$ ipython --no-banner

In [1]: import numpy as np

In [2]: from numpy import linalg as LA

In [3]: np.set_printoptions(precision=2, suppress=True, linewidth=100)

In [4]: X = np.loadtxt("m.csv", delimiter=",")

In [5]: print(X)
[[  4.17  -8.17   3.89]
 [ -2.93  14.14  -8.85]
 [ -0.73   8.67  -5.28]
 [ -0.66  -8.91  -0.51]
 [  2.62   5.23  -1.18]
 [  1.18   8.5   -3.43]
 [-12.91   8.45 -16.81]
 [  9.4    4.94   5.35]
 [ -0.13  -5.55  -0.9 ]
 [  1.8   13.68  -4.23]
 [ -0.93  13.81  -6.86]
 [  6.27  -9.55   6.26]
 [  7.92 -11.41   8.32]
 [  1.2   11.32  -4.17]
 [ -0.37  -9.02  -0.2 ]
 [  9.42 -19.86  12.02]
 [ -8.37  -8.49  -7.95]
 [ -1.78  11.29  -6.99]
 [  3.53 -20.2    6.51]
 [ -6.18  -5.94  -6.55]
 [  0.77   1.15  -1.84]
 [ -2.8   -8.56  -2.64]]

In [6]: x = np.array([1, 3, 4])

In [7]: y = X @ x

In [8]: b, lr = np.zeros(3), 1 / LA.norm(X, 2) ** 2

In [9]: for i in range(25):
   ...:     b -= lr * X.T @ (X @ b - y)
   ...:     if i % 5 == 0: print(i, round(LA.norm(X @ b - y), 2))
   ...: 
0 96.36
5 25.55
10 16.39
15 14.64
20 13.4

In [10]: print(round(LA.cond(X), 2))
7.58

In [11]: print(b)
[2.17 2.71 2.85]

In [12]: D = LA.norm(X[:, None] - X[None], axis=-1)

In [13]: print(np.unravel_index(D.round(6).argmax(), D.shape))
(np.int64(6), np.int64(15))

In [14]: print(D[19].round(6).argsort(kind="stable")[:4])
[19 16 21  8]

In [15]: print(D.mean(axis=1).argmax())
15

In [16]: print(LA.matrix_rank(D ** 2))
5

In [17]: print((D + 1e9 * np.eye(22)).round(6).argmin(axis=1))
[11 10  5 14  5  2  1  4  3 13 17 12 11  9  3 18 19 10 15 16  4  3]

In [18]: print(D[:5, :5])
[[ 0.   26.65 19.79  6.58 14.41]
 [26.65  0.    6.89 24.62 13.  ]
 [19.79  6.89  0.   18.22  6.31]
 [ 6.58 24.62 18.22  0.   14.53]
 [14.41 13.    6.31 14.53  0.  ]]

In [19]: left, sigma = LA.svd(X)
Traceback (most recent call last):
  Cell In[19], line 1
    left, sigma = LA.svd(X)
ValueError: too many values to unpack (expected 2)


In [20]: left, sigma, vt = LA.svd(X, full_matrices=False)

In [21]: print((sigma > 1e-8).sum())
3

In [22]: print(np.abs(vt[0]))
[0.24 0.85 0.46]

In [23]: print(np.round(left.T @ left, 2) + 0)
[[1. 0. 0.]
 [0. 1. 0.]
 [0. 0. 1.]]

In [24]: print(np.round(vt @ vt.T, 2) + 0)
[[1. 0. 0.]
 [0. 1. 0.]
 [0. 0. 1.]]

In [25]: print(np.round(left.T @ X @ vt.T, 2) + 0)
[[56.81  0.    0.  ]
 [ 0.   29.89  0.  ]
 [ 0.    0.    7.49]]

In [26]: A = np.loadtxt("dump.csv", delimiter=",")

In [27]: print(A)
[[-16. -40.  24.   0.   0.   0.]
 [-64. -24.  72.   0.   0.   0.]
 [-48.   0. -40.   0.   0.   0.]
 [ 14.  35. -21.   2.   5.  -3.]
 [ 56.  21. -63.   8.   3.  -9.]
 [ 42.   0.  35.   6.   0.   5.]]

In [28]: w1 = np.array([[3, -3, -1, 3, -1], [3, -2, 3, 4, -4], [1, 5, -2, -1, 0]])

In [29]: b = np.array([0, 2, 0, 2, 3])

In [30]: H = np.maximum(X @ w1 + b, 0)

In [31]: print(LA.matrix_rank(H))
5

In [32]: C = np.array([[2, -2], [1, -2], [0, -2], [1, 2], [-1, 0]])

In [33]: print((H @ C).round(6).argmax(axis=1))
[0 0 0 0 0 0 0 0 0 0 0 0 0 0 0 0 1 0 0 1 0 0]

In [34]: print(w1 @ C)
[[  7   8]
 [ 12   0]
 [  6 -10]]

In [35]: print(A @ A)
[[ 1664.  1600. -4224.     0.     0.     0.]
 [ -896.  3136. -6144.     0.     0.     0.]
 [ 2688.  1920.   448.     0.     0.     0.]
 [-1274. -1225.  3234.    26.    25.   -66.]
 [  686. -2401.  4704.   -14.    49.   -96.]
 [-2058. -1470.  -343.    42.    30.     7.]]

In [36]: print(round(np.abs(LA.eigvals(A)).max(), 2))
71.66

In [37]: print(np.allclose(A @ A.T, A.T @ A))
False

In [38]: print(LA.matrix_power(A, 2))
[[ 1664.  1600. -4224.     0.     0.     0.]
 [ -896.  3136. -6144.     0.     0.     0.]
 [ 2688.  1920.   448.     0.     0.     0.]
 [-1274. -1225.  3234.    26.    25.   -66.]
 [  686. -2401.  4704.   -14.    49.   -96.]
 [-2058. -1470.  -343.    42.    30.     7.]]

In [39]: print(np.sort(np.abs(LA.eigvals(A))))
[ 4.81  8.96  8.96 38.48 71.66 71.66]

In [40]: print((A + A.T) / 2)
[[-16.  -52.  -12.    7.   28.   21. ]
 [-52.  -24.   36.   17.5  10.5   0. ]
 [-12.   36.  -40.  -10.5 -31.5  17.5]
 [  7.   17.5 -10.5   2.    6.5   1.5]
 [ 28.   10.5 -31.5   6.5   3.   -4.5]
 [ 21.    0.   17.5   1.5  -4.5   5. ]]

In [41]: left, sigma, vt = LA.svd(A, full_matrices=False)

In [42]: print(np.round(vt @ vt.T, 2) + 0)
[[1. 0. 0. 0. 0. 0.]
 [0. 1. 0. 0. 0. 0.]
 [0. 0. 1. 0. 0. 0.]
 [0. 0. 0. 1. 0. 0.]
 [0. 0. 0. 0. 1. 0.]
 [0. 0. 0. 0. 0. 1.]]

In [43]: print(np.round(left.T @ left, 2) + 0)
[[1. 0. 0. 0. 0. 0.]
 [0. 1. 0. 0. 0. 0.]
 [0. 0. 1. 0. 0. 0.]
 [0. 0. 0. 1. 0. 0.]
 [0. 0. 0. 0. 1. 0.]
 [0. 0. 0. 0. 0. 1.]]

In [44]: print(np.abs(vt[0]))
[0.62 0.35 0.7  0.04 0.02 0.04]

In [45]: print(np.cumsum(sigma ** 2) / np.sum(sigma ** 2))
[0.7  0.94 1.   1.   1.   1.  ]

In [46]: print(np.allclose(left * sigma @ vt, A))
True

In [47]: print(np.abs(left[:, 0]).round(6).argmax())
1

In [48]: mat = np.array([[3, 0, 0], [0, 3, 0], [0, 0, 3]])

In [49]: print(mat)
[[3 0 0]
 [0 3 0]
 [0 0 3]]

In [50]: def softmax(z):
    ...:     e = np.exp(z - z.max(axis=-1, keepdims=True))
    ...:     return e / e.sum(axis=-1, keepdims=True)
    ...: 

In [51]: print(softmax(mat).sum(axis=1))
[1. 1. 1.]

In [52]: S = mat @ mat.T / np.sqrt(3)

In [53]: print(softmax(S).round(6).argmax(axis=1))
[0 1 2]

In [54]: print(softmax(S + np.triu(np.full(S.shape, -np.inf), 1)))
[[1.   0.   0.  ]
 [0.01 0.99 0.  ]
 [0.01 0.01 0.99]]
